% python3 -q
>>> import numpy as np
>>> from numpy import linalg as LA
>>> np.set_printoptions(precision=2, suppress=True, linewidth=160, sign=" ")
>>> tidy = lambda a: np.round(a, 2) + 0
>>> arr = np.load("a.npy")
>>> print(arr)
[[-1.14 -0.56  1.3  -0.9  -3.12  0.51  2.44  0.6   0.4 ]
 [-0.56  0.43  1.19  0.72 -2.88  2.65 -1.16 -0.34 -0.3 ]
 [ 1.3   1.19 -0.55 -1.81 -1.38 -1.04 -2.08 -1.82  1.97]
 [-0.9   0.72 -1.81 -3.13  1.47  0.57  0.9   0.52 -0.74]
 [-3.12 -2.88 -1.38  1.47 -4.66 -0.02 -0.42 -1.85  2.39]
 [ 0.51  2.65 -1.04  0.57 -0.02 -2.96  1.52 -1.92  1.87]
 [ 2.44 -1.16 -2.08  0.9  -0.42  1.52 -0.31 -0.32  0.51]
 [ 0.6  -0.34 -1.82  0.52 -1.85 -1.92 -0.32 -3.28 -1.22]
 [ 0.4  -0.3   1.97 -0.74  2.39  1.87  0.51 -1.22 -2.41]]
>>> # symmetric
>>> evals, evecs = LA.eigh(arr)
>>> print(tidy(evecs.T @ evecs))
[[ 1.  0.  0.  0.  0.  0.  0.  0.  0.]
 [ 0.  1.  0.  0.  0.  0.  0.  0.  0.]
 [ 0.  0.  1.  0.  0.  0.  0.  0.  0.]
 [ 0.  0.  0.  1.  0.  0.  0.  0.  0.]
 [ 0.  0.  0.  0.  1.  0.  0.  0.  0.]
 [ 0.  0.  0.  0.  0.  1.  0.  0.  0.]
 [ 0.  0.  0.  0.  0.  0.  1.  0.  0.]
 [ 0.  0.  0.  0.  0.  0.  0.  1.  0.]
 [ 0.  0.  0.  0.  0.  0.  0.  0.  1.]]
>>> print(tidy(LA.eigvalsh(arr @ arr)))
[  3.96   3.99   9.02  15.98  16.03  16.08  25.03  48.99  80.92]
>>> print(tidy(LA.svd(arr, compute_uv=False)))
[ 9.    7.    5.    4.01  4.    4.    3.    2.    1.99]
>>> print(tidy(evecs.T @ arr @ evecs))
[[-9.    0.    0.    0.    0.    0.    0.    0.    0.  ]
 [ 0.   -7.    0.    0.    0.    0.    0.    0.    0.  ]
 [ 0.    0.   -5.    0.    0.    0.    0.    0.    0.  ]
 [ 0.    0.    0.   -4.01  0.    0.    0.    0.    0.  ]
 [ 0.    0.    0.    0.   -4.    0.    0.    0.    0.  ]
 [ 0.    0.    0.    0.    0.    1.99  0.    0.    0.  ]
 [ 0.    0.    0.    0.    0.    0.    2.    0.    0.  ]
 [ 0.    0.    0.    0.    0.    0.    0.    3.    0.  ]
 [ 0.    0.    0.    0.    0.    0.    0.    0.    4.  ]]
>>> print(tidy(np.abs(evecs[:, -1])))
[ 0.2   0.57  0.59  0.23  0.32  0.14  0.27  0.14  0.12]
>>> print(tidy(evecs @ np.diag(evals) @ evecs.T))
[[-1.14 -0.56  1.3  -0.9  -3.12  0.51  2.44  0.6   0.4 ]
 [-0.56  0.43  1.19  0.72 -2.88  2.65 -1.16 -0.34 -0.3 ]
 [ 1.3   1.19 -0.55 -1.81 -1.38 -1.04 -2.08 -1.82  1.97]
 [-0.9   0.72 -1.81 -3.13  1.47  0.57  0.9   0.52 -0.74]
 [-3.12 -2.88 -1.38  1.47 -4.66 -0.02 -0.42 -1.85  2.39]
 [ 0.51  2.65 -1.04  0.57 -0.02 -2.96  1.52 -1.92  1.87]
 [ 2.44 -1.16 -2.08  0.9  -0.42  1.52 -0.31 -0.32  0.51]
 [ 0.6  -0.34 -1.82  0.52 -1.85 -1.92 -0.32 -3.28 -1.22]
 [ 0.4  -0.3   1.97 -0.74  2.39  1.87  0.51 -1.22 -2.41]]
>>> B = arr / LA.norm(arr, axis=1, keepdims=True)
>>> C2 = B @ B.T
>>> print(tidy(C2[4]))
[ 0.47  0.43  0.18 -0.36  1.    0.02  0.13  0.41 -0.57]
>>> print((C2 - 2 * np.eye(9)).round(6).argmax(axis=1))
[ 4  4  5  8  0  2  7  5  3]
>>> print(tidy(LA.norm(B, axis=1)))
[ 1.  1.  1.  1.  1.  1.  1.  1.  1.]
>>> print(tidy(np.degrees(np.arccos(np.clip(C2[4, 7], -1, 1)))))
66.08
>>> print((np.abs(C2) > 0.9).astype(int))
[[ 1  0  0  0  0  0  0  0  0]
 [ 0  1  0  0  0  0  0  0  0]
 [ 0  0  1  0  0  0  0  0  0]
 [ 0  0  0  1  0  0  0  0  0]
 [ 0  0  0  0  1  0  0  0  0]
 [ 0  0  0  0  0  1  0  0  0]
 [ 0  0  0  0  0  0  1  0  0]
 [ 0  0  0  0  0  0  0  1  0]
 [ 0  0  0  0  0  0  0  0  1]]
>>> O, R = LA.qr(arr)
>>> print(tidy(O @ R))
[[-1.14 -0.56  1.3  -0.9  -3.12  0.51  2.44  0.6   0.4 ]
 [-0.56  0.43  1.19  0.72 -2.88  2.65 -1.16 -0.34 -0.3 ]
 [ 1.3   1.19 -0.55 -1.81 -1.38 -1.04 -2.08 -1.82  1.97]
 [-0.9   0.72 -1.81 -3.13  1.47  0.57  0.9   0.52 -0.74]
 [-3.12 -2.88 -1.38  1.47 -4.66 -0.02 -0.42 -1.85  2.39]
 [ 0.51  2.65 -1.04  0.57 -0.02 -2.96  1.52 -1.92  1.87]
 [ 2.44 -1.16 -2.08  0.9  -0.42  1.52 -0.31 -0.32  0.51]
 [ 0.6  -0.34 -1.82  0.52 -1.85 -1.92 -0.32 -3.28 -1.22]
 [ 0.4  -0.3   1.97 -0.74  2.39  1.87  0.51 -1.22 -2.41]]
>>> print(tidy(O.T @ O))
[[ 1.  0.  0.  0.  0.  0.  0.  0.  0.]
 [ 0.  1.  0.  0.  0.  0.  0.  0.  0.]
 [ 0.  0.  1.  0.  0.  0.  0.  0.  0.]
 [ 0.  0.  0.  1.  0.  0.  0.  0.  0.]
 [ 0.  0.  0.  0.  1.  0.  0.  0.  0.]
 [ 0.  0.  0.  0.  0.  1.  0.  0.  0.]
 [ 0.  0.  0.  0.  0.  0.  1.  0.  0.]
 [ 0.  0.  0.  0.  0.  0.  0.  1.  0.]
 [ 0.  0.  0.  0.  0.  0.  0.  0.  1.]]
>>> print(tidy(np.abs(np.diag(R))))
[ 4.54  3.98  4.51  3.93  5.67  3.69  3.54  3.6   2.83]
>>> print(np.allclose(R.T @ R, arr.T @ arr))
True
>>> print(tidy(abs(R[0, 0])), tidy(LA.norm(arr[:, 0])))
4.54 4.54
>>> print(tidy(LA.eigvalsh(arr).min()))
-9.0
>>> mat = np.array([[1, -1, 1, 1, -1, 1],
...     [-2, 0, -1, -2, 0, -1],
...     [1, -2, 2, 1, -2, 2],
...     [0, 0, 0, 2, -2, 2],
...     [0, 0, 0, -4, 0, -2],
...     [0, 0, 0, 2, -4, 4]])
>>> print(LA.matrix_power(mat, 4))
[[   53   -44    56   795  -660   840]
 [  -52    45   -56  -780   675  -840]
 [   92   -76    97  1380 -1140  1455]
 [    0     0     0   848  -704   896]
 [    0     0     0  -832   720  -896]
 [    0     0     0  1472 -1216  1552]]
>>> print(mat @ mat)
[[  4  -3   4  12  -9  12]
 [ -3   4  -4  -9  12 -12]
 [  7  -5   7  21 -15  21]
 [  0   0   0  16 -12  16]
 [  0   0   0 -12  16 -16]
 [  0   0   0  28 -20  28]]
>>> print((mat + mat.T) / 2)
[[ 1.  -1.5  1.   0.5 -0.5  0.5]
 [-1.5  0.  -1.5 -1.   0.  -0.5]
 [ 1.  -1.5  2.   0.5 -1.   1. ]
 [ 0.5 -1.   0.5  2.  -3.   2. ]
 [-0.5  0.  -1.  -3.   0.  -3. ]
 [ 0.5 -0.5  1.   2.  -3.   4. ]]
>>> print(tidy(LA.det(mat)))
8.0
>>> print(tidy(np.sort(np.abs(LA.eigvals(mat)))))
[ 0.27  0.54  1.    2.    3.73  7.46]
>>> print(np.allclose(mat, mat.T))
False
>>> print(LA.matrix_rank(mat))
6
>>> print(mat.sum(axis=0))
[ 0 -3  2  0 -9  6]
>>> print(mat.sum(axis=1))
[ 2 -6  2  2 -6  2]
>>> print(tidy(LA.svd(mat, compute_uv=False)))
[ 8.7   3.64  3.32  1.39  0.38  0.14]
>>> print(np.count_nonzero(mat))
24
>>> print(np.unravel_index(np.abs(mat).argmax(), mat.shape))
(np.int64(4), np.int64(3))
>>> print(np.abs(mat).max())
4
>>> f = np.array([2, 0, 3, 2, 2, 0])
>>> B = mat + np.outer(f, np.eye(6)[4])
>>> print(LA.matrix_rank(LA.inv(B) - LA.inv(mat), tol=1e-8))
1
>>> print(tidy(LA.det(B) / LA.det(mat)), tidy(1 + LA.solve(mat, f)[4]))
-3.0 -3.0
>>> print(LA.matrix_rank(B - mat))
1
>>> F = np.load("test14.npy")
>>> print(F)
[[ 0  0  0  0  0  1  0  1  0]
 [ 0  0  2  4  0  5  0  0  1]
 [ 0  0  0  5  0  5  0  0  3]
 [ 0  0  0  0  1  5  2  0  0]
 [ 0  2  4  3  0  0  4  0  5]
 [ 0  1  0  0  3  1  0  0  0]
 [ 0  0  0  0  0  0  0  2  0]
 [ 0  0  0  0  0  0  0  0  0]]
>>> # rows and columns are dependent
>>> rank = LA.matrix_rank(F)
>>> print(rank)
7
>>> null = LA.svd(F)[2][rank:].T
>>> print([int(LA.matrix_rank(F[:i])) for i in range(1, len(F) + 1)])
[1, 2, 3, 4, 5, 6, 7, 7]
>>> print(LA.matrix_rank(F.T @ F), LA.matrix_rank(F @ F.T))
7 7
>>> A = np.array([[6, 0, -3, -4, 3, 0, 4, -2],
...     [0, 4, 4, 2, 2, 0, 2, 2],
...     [-3, 4, -4, -1, -4, -1, 2, -2],
...     [-4, 2, -1, 6, 0, 6, 1, -3],
...     [3, 2, -4, 0, 6, 3, -2, -3],
...     [0, 0, -1, 6, 3, 4, -2, 3],
...     [4, 2, 2, 1, -2, -2, -6, 3],
...     [-2, 2, -2, -3, -3, 3, 3, -4]])
>>> # symmetric
>>> evals, evecs = LA.eigh(A)
>>> x0 = np.array([2, 2, 0, 1, 1, 2, 0, 2])
>>> print(tidy(x0 @ A @ x0 / (x0 @ x0)), tidy(evals[0]), tidy(evals[-1]))
5.56 -13.45 13.09
>>> print((np.sign(evecs[:, -1].round(6)) == np.sign(evecs[0, -1].round(6))).astype(int))
[ 1  0  1  0  0  0  1  1]
>>> print(x0 @ A @ x0)
100
>>> print(tidy(LA.eigvalsh(A[1:, 1:])))
[-12.13  -6.77  -3.59   2.07   5.82   7.91  12.7 ]
>>> x0 = np.array([-5, -5, -2, -2, 3, -4, -5, -5])
>>> a = np.maximum(A @ x0, 0)
>>> print(tidy(np.tanh(A @ x0)))
[-1. -1. -1. -1.  1. -1. -1. -1.]
>>> print(A.T @ a)
[ 42  28 -56   0  84  42 -28 -42]
>>> evals, evecs = LA.eigh(A)
>>> print(tidy(LA.eigvalsh(A @ A)))
[   3.29   11.51   14.76   41.53   51.4   137.28  171.4   180.84]
>>> print(tidy(evecs @ np.diag(evals) @ evecs.T))
[[ 6.  0. -3. -4.  3.  0.  4. -2.]
 [ 0.  4.  4.  2.  2.  0.  2.  2.]
 [-3.  4. -4. -1. -4. -1.  2. -2.]
 [-4.  2. -1.  6.  0.  6.  1. -3.]
 [ 3.  2. -4.  0.  6.  3. -2. -3.]
 [ 0.  0. -1.  6.  3.  4. -2.  3.]
 [ 4.  2.  2.  1. -2. -2. -6.  3.]
 [-2.  2. -2. -3. -3.  3.  3. -4.]]
>>> print(tidy(evecs.T @ A @ evecs))
[[-13.45   0.     0.     0.     0.     0.     0.     0.  ]
 [  0.    -7.17   0.     0.     0.     0.     0.     0.  ]
 [  0.     0.    -3.84   0.     0.     0.     0.     0.  ]
 [  0.     0.     0.     1.81   0.     0.     0.     0.  ]
 [  0.     0.     0.     0.     3.39   0.     0.     0.  ]
 [  0.     0.     0.     0.     0.     6.44   0.     0.  ]
 [  0.     0.     0.     0.     0.     0.    11.72   0.  ]
 [  0.     0.     0.     0.     0.     0.     0.    13.09]]
>>> print(tidy(evals.sum()), np.trace(A))
12.0 12
>>> print(tidy(np.abs(evecs[:, -1])))
[ 0.39  0.16  0.01  0.71  0.15  0.54  0.1   0.01]
>>> print(np.unique(evals.round(6) + 0, return_counts=True)[1])
[ 1  1  1  1  1  1  1  1]
>>> B = LA.inv(A)
>>> print(np.allclose(B, A.T))
False
>>> data = np.array([[-0.4, 0.6, -2.6, -0.3, -0.1, -0.2],
...     [-1.5, -3.7, 0.0, -0.2, -0.4, 0.1],
...     [0.1, -0.4, 0.1, -0.1, -2.0, -0.1],
...     [0.4, 0.6, -0.9, -0.9, 1.1, 0.6]])
>>> U, sig, vt = LA.svd(data, full_matrices=False)
>>> print(tidy(U.T @ data @ vt.T))
[[ 4.22  0.    0.    0.  ]
 [ 0.    2.82  0.    0.  ]
 [ 0.    0.    2.18  0.  ]
 [ 0.    0.    0.    0.97]]
>>> print(np.abs(U[:, 0]).round(6).argmax())
1
>>> print(tidy(sig / sig[0]))
[ 1.    0.67  0.52  0.23]
>>> print(tidy(LA.norm(data)))
5.61
>>> print(tidy(data.sum(axis=0)))
[-1.4 -2.9 -3.4 -1.5 -1.4  0.4]
>>> print(tidy(data.mean(axis=0)))
[-0.35 -0.72 -0.85 -0.38 -0.35  0.1 ]
>>> print(data.shape)
(4, 6)
>>> print(np.abs(data).max())
3.7
>>> print(tidy(LA.svd(data, compute_uv=False)))
[ 4.22  2.82  2.18  0.97]
>>> print(LA.matrix_rank(data))
4
>>> print(np.unravel_index(np.abs(data).argmax(), data.shape))
(np.int64(1), np.int64(1))
>>> B = A / LA.norm(A, axis=1, keepdims=True)
>>> C2 = B @ B.T
>>> print((C2 - 2 * np.eye(8)).round(6).argmax(axis=1))
[ 4  5  7  5  0  3  5  2]
>>> print(tidy(C2[6]))
[-0.26  0.13 -0.29 -0.39 -0.08  0.14  1.   -0.58]
>>> print(np.argwhere(np.triu(np.abs(C2) > 0.95, 1)))
[]
>>> print((np.abs(C2) > 0.9).astype(int))
[[ 1  0  0  0  0  0  0  0]
 [ 0  1  0  0  0  0  0  0]
 [ 0  0  1  0  0  0  0  0]
 [ 0  0  0  1  0  0  0  0]
 [ 0  0  0  0  1  0  0  0]
 [ 0  0  0  0  0  1  0  0]
 [ 0  0  0  0  0  0  1  0]
 [ 0  0  0  0  0  0  0  1]]
>>> rng = np.random.default_rng(4416)
>>> B = data + rng.integers(-2, 3, (4, 3)) @ rng.integers(-2, 3, (3, 6))
>>> print(B)
[[ -2.4   0.6 -10.6  -6.3   1.9   5.8]
 [ -1.5  -5.7  -6.   -2.2   3.6   8.1]
 [  2.1   1.6   5.1   2.9  -6.   -6.1]
 [ -2.6   0.6  -3.9  -4.9   2.1   1.6]]
>>> print(B - data)
[[-2.  0. -8. -6.  2.  6.]
 [ 0. -2. -6. -2.  4.  8.]
 [ 2.  2.  5.  3. -4. -6.]
 [-3.  0. -3. -4.  1.  1.]]
>>> B = data / np.sqrt((data ** 2).mean(axis=1, keepdims=True))
>>> print(LA.matrix_rank(data - data.mean(axis=1, keepdims=True)))
4
>>> print(tidy(data - data.mean(axis=1, keepdims=True)))
[[ 0.1   1.1  -2.1   0.2   0.4   0.3 ]
 [-0.55 -2.75  0.95  0.75  0.55  1.05]
 [ 0.5   0.    0.5   0.3  -1.6   0.3 ]
 [ 0.25  0.45 -1.05 -1.05  0.95  0.45]]
>>> M = np.load("block11.npy")
>>> print(M)
[[-3.61  3.61  0.1  -3.1   0.02  2.13 -1.05  7.41]
 [-2.74  1.36  1.71 -4.84 -1.46  5.01  0.29  5.77]
 [ 1.13  3.28 -0.64 -3.78 -3.87 -0.23 -2.37 -2.  ]
 [ 1.72  4.19 -1.1  -1.91 -1.61 -2.19 -2.22 -0.74]
 [ 1.25  3.26 -0.04 -3.12 -4.11 -1.46 -1.47 -1.37]
 [-2.24  0.5   0.17 -3.08  0.14  3.74 -2.85  6.13]
 [-1.2   1.68  1.27 -3.64  0.7   3.36 -1.75  6.23]
 [-1.28  0.88 -0.2  -4.12 -0.1   5.74 -1.6   7.54]
 [-2.36  0.76  0.41 -1.91  0.16  4.06 -0.44  7.28]
 [-1.62 -1.48  3.29 -3.76 -0.5  -2.26 -0.24 -3.98]
 [-2.76 -2.51  1.77 -1.85  0.99 -1.29 -0.41 -5.72]
 [-1.97 -3.08  2.93 -1.07 -1.53 -0.32  0.18 -7.08]
 [ 1.05  4.6  -2.69 -2.89 -2.96  0.38 -0.2  -0.09]
 [ 2.49  4.09 -0.45 -1.41 -4.12 -1.19 -0.32 -0.02]
 [-2.49 -3.37  3.93 -2.03 -1.19 -2.02 -1.98 -6.13]
 [ 1.87  3.11 -2.35 -2.04 -3.76 -1.41 -1.32 -0.86]]
>>> z = M[:, 0] > np.median(M[:, 0])
>>> f = M[z].mean(axis=0) - M[~z].mean(axis=0)
>>> print(tidy((((M - M.mean(axis=0)) @ f > 0) == z).mean()))
0.81
>>> print(((M - M.mean(axis=0)) @ f > 0).astype(int))
[ 1  0  1  1  1  0  0  0  0  0  0  0  1  1  0  1]
>>> print(np.argsort(-np.abs(f).round(6), kind="stable"))
[ 1  0  2  4  5  7  6  3]
>>> X = np.load("mat.npy")
>>> print(X)
[[ 0.  0.  3.]
 [ 0.  0.  2.]
 [ 3.  2.  0.]]
>>> # looks like rank 2
>>> print(LA.matrix_rank(X, rtol=0.1))
2
>>> print(LA.cond(X) > 100)
True
>>> print([round(float(x), 2) for x in LA.svd(X, compute_uv=False)[:3]])
[3.61, 3.61, 0.0]
>>> print(tidy(LA.norm(X, 2) / LA.norm(X)))
0.71
